$ python -q
>>> import numpy as np
>>> from numpy import linalg as LA
>>> np.set_printoptions(precision=3, suppress=True, linewidth=120)
>>> def tidy(a):
...     return np.round(a, 3) + 0
... 
>>> X = np.array([[2, 0, 1, 0, 0, 1, 1, 2, 0, 1, 0, 1],
...     [1, 2, 0, 2, 2, 1, 2, 2, 0, 2, 2, 0],
...     [1, 0, 0, 2, 1, 0, 2, 0, 0, 1, 2, 0],
...     [1, 1, 0, 1, 1, 0, 2, 2, 1, 0, 1, 2],
...     [1, 2, 2, 2, 1, 1, 2, 2, 1, 2, 0, 0],
...     [0, 1, 2, 2, 1, 0, 1, 0, 1, 2, 0, 2],
...     [2, 0, 1, 0, 0, 2, 1, 0, 1, 2, 1, 2],
...     [2, 0, 0, 2, 1, 2, 0, 2, 2, 0, 2, 2],
...     [0, 0, 0, 1, 2, 1, 2, 2, 2, 1, 1, 1],
...     [2, 1, 1, 0, 0, 1, 2, 0, 0, 0, 2, 0],
...     [1, 1, 2, 2, 1, 2, 0, 1, 0, 0, 2, 2]])
>>> X[4] = X[8]
>>> X
array([[2, 0, 1, 0, 0, 1, 1, 2, 0, 1, 0, 1],
       [1, 2, 0, 2, 2, 1, 2, 2, 0, 2, 2, 0],
       [1, 0, 0, 2, 1, 0, 2, 0, 0, 1, 2, 0],
       [1, 1, 0, 1, 1, 0, 2, 2, 1, 0, 1, 2],
       [0, 0, 0, 1, 2, 1, 2, 2, 2, 1, 1, 1],
       [0, 1, 2, 2, 1, 0, 1, 0, 1, 2, 0, 2],
       [2, 0, 1, 0, 0, 2, 1, 0, 1, 2, 1, 2],
       [2, 0, 0, 2, 1, 2, 0, 2, 2, 0, 2, 2],
       [0, 0, 0, 1, 2, 1, 2, 2, 2, 1, 1, 1],
       [2, 1, 1, 0, 0, 1, 2, 0, 0, 0, 2, 0],
       [1, 1, 2, 2, 1, 2, 0, 1, 0, 0, 2, 2]])
>>> U, sig, Vh = LA.svd(X)
>>> np.argmax(sig[:-1] / (sig[1:] + 1e-6)) + 1
np.int64(10)
>>> tidy(sig)
array([12.201,  4.548,  4.018,  3.657,  3.295,  2.459,  2.157,  1.743,  1.286,  0.823,  0.   ])
>>> A2 = U[:, :10] @ np.diag(sig[:10]) @ Vh[:10]
>>> tidy(A2)
array([[2., 0., 1., 0., 0., 1., 1., 2., 0., 1., 0., 1.],
       [1., 2., 0., 2., 2., 1., 2., 2., 0., 2., 2., 0.],
       [1., 0., 0., 2., 1., 0., 2., 0., 0., 1., 2., 0.],
       [1., 1., 0., 1., 1., 0., 2., 2., 1., 0., 1., 2.],
       [0., 0., 0., 1., 2., 1., 2., 2., 2., 1., 1., 1.],
       [0., 1., 2., 2., 1., 0., 1., 0., 1., 2., 0., 2.],
       [2., 0., 1., 0., 0., 2., 1., 0., 1., 2., 1., 2.],
       [2., 0., 0., 2., 1., 2., 0., 2., 2., 0., 2., 2.],
       [0., 0., 0., 1., 2., 1., 2., 2., 2., 1., 1., 1.],
       [2., 1., 1., 0., 0., 1., 2., 0., 0., 0., 2., 0.],
       [1., 1., 2., 2., 1., 2., 0., 1., 0., 0., 2., 2.]])
>>> tidy(LA.norm(X - A2) / LA.norm(X))
np.float64(0.0)
>>> T = np.stack([X, 5 * X, X[::-1]])
>>> tidy(LA.norm(T, axis=(1, 2)))
array([15.033, 75.166, 15.033])
>>> U, sig, Vh = LA.svd(X)
>>> evecs = Vh[:(sig > 1e-8).sum()]
>>> rng = np.random.default_rng(205563)
>>> x = X[8] + -3 * X[2] + rng.integers(2) * np.eye(12)[0]
>>> x
array([-3.,  0.,  0., -5., -1.,  1., -4.,  2.,  2., -2., -5.,  1.])
>>> tidy(np.diag(evecs.T @ evecs))
array([0.821, 0.989, 0.946, 0.835, 0.379, 0.722, 0.868, 0.895, 0.982, 0.922, 0.644, 0.997])
>>> tidy(LA.norm(x - evecs.T @ evecs @ x))
np.float64(0.0)
>>> np.allclose(evecs.T @ evecs @ x, x)
True
>>> rank = LA.matrix_rank(X)
>>> rank
np.int64(10)
>>> N = LA.svd(X)[2][rank:].T
>>> [int(LA.matrix_rank(X[:i])) for i in range(1, len(X) + 1)]
[1, 2, 3, 4, 5, 6, 7, 8, 8, 9, 10]
>>> LA.matrix_rank(X.T @ X), LA.matrix_rank(X @ X.T)
(np.int64(10), np.int64(10))
>>> N.shape
(12, 2)
>>> ang = np.radians(135)
>>> r_ = np.eye(12)
>>> r_[0, 0] = r_[8, 8] = np.cos(ang)
>>> r_[0, 8], r_[8, 0] = -np.sin(ang), np.sin(ang)
>>> tidy(r_)
array([[-0.707,  0.   ,  0.   ,  0.   ,  0.   ,  0.   ,  0.   ,  0.   , -0.707,  0.   ,  0.   ,  0.   ],
       [ 0.   ,  1.   ,  0.   ,  0.   ,  0.   ,  0.   ,  0.   ,  0.   ,  0.   ,  0.   ,  0.   ,  0.   ],
       [ 0.   ,  0.   ,  1.   ,  0.   ,  0.   ,  0.   ,  0.   ,  0.   ,  0.   ,  0.   ,  0.   ,  0.   ],
       [ 0.   ,  0.   ,  0.   ,  1.   ,  0.   ,  0.   ,  0.   ,  0.   ,  0.   ,  0.   ,  0.   ,  0.   ],
       [ 0.   ,  0.   ,  0.   ,  0.   ,  1.   ,  0.   ,  0.   ,  0.   ,  0.   ,  0.   ,  0.   ,  0.   ],
       [ 0.   ,  0.   ,  0.   ,  0.   ,  0.   ,  1.   ,  0.   ,  0.   ,  0.   ,  0.   ,  0.   ,  0.   ],
       [ 0.   ,  0.   ,  0.   ,  0.   ,  0.   ,  0.   ,  1.   ,  0.   ,  0.   ,  0.   ,  0.   ,  0.   ],
       [ 0.   ,  0.   ,  0.   ,  0.   ,  0.   ,  0.   ,  0.   ,  1.   ,  0.   ,  0.   ,  0.   ,  0.   ],
       [ 0.707,  0.   ,  0.   ,  0.   ,  0.   ,  0.   ,  0.   ,  0.   , -0.707,  0.   ,  0.   ,  0.   ],
       [ 0.   ,  0.   ,  0.   ,  0.   ,  0.   ,  0.   ,  0.   ,  0.   ,  0.   ,  1.   ,  0.   ,  0.   ],
       [ 0.   ,  0.   ,  0.   ,  0.   ,  0.   ,  0.   ,  0.   ,  0.   ,  0.   ,  0.   ,  1.   ,  0.   ],
       [ 0.   ,  0.   ,  0.   ,  0.   ,  0.   ,  0.   ,  0.   ,  0.   ,  0.   ,  0.   ,  0.   ,  1.   ]])
>>> A2 = X @ r_.T
>>> tidy(A2)
array([[-1.414,  0.   ,  1.   ,  0.   ,  0.   ,  1.   ,  1.   ,  2.   ,  1.414,  1.   ,  0.   ,  1.   ],
       [-0.707,  2.   ,  0.   ,  2.   ,  2.   ,  1.   ,  2.   ,  2.   ,  0.707,  2.   ,  2.   ,  0.   ],
       [-0.707,  0.   ,  0.   ,  2.   ,  1.   ,  0.   ,  2.   ,  0.   ,  0.707,  1.   ,  2.   ,  0.   ],
       [-1.414,  1.   ,  0.   ,  1.   ,  1.   ,  0.   ,  2.   ,  2.   ,  0.   ,  0.   ,  1.   ,  2.   ],
       [-1.414,  0.   ,  0.   ,  1.   ,  2.   ,  1.   ,  2.   ,  2.   , -1.414,  1.   ,  1.   ,  1.   ],
       [-0.707,  1.   ,  2.   ,  2.   ,  1.   ,  0.   ,  1.   ,  0.   , -0.707,  2.   ,  0.   ,  2.   ],
       [-2.121,  0.   ,  1.   ,  0.   ,  0.   ,  2.   ,  1.   ,  0.   ,  0.707,  2.   ,  1.   ,  2.   ],
       [-2.828,  0.   ,  0.   ,  2.   ,  1.   ,  2.   ,  0.   ,  2.   ,  0.   ,  0.   ,  2.   ,  2.   ],
       [-1.414,  0.   ,  0.   ,  1.   ,  2.   ,  1.   ,  2.   ,  2.   , -1.414,  1.   ,  1.   ,  1.   ],
       [-1.414,  1.   ,  1.   ,  0.   ,  0.   ,  1.   ,  2.   ,  0.   ,  1.414,  0.   ,  2.   ,  0.   ],
       [-0.707,  1.   ,  2.   ,  2.   ,  1.   ,  2.   ,  0.   ,  1.   ,  0.707,  0.   ,  2.   ,  2.   ]])
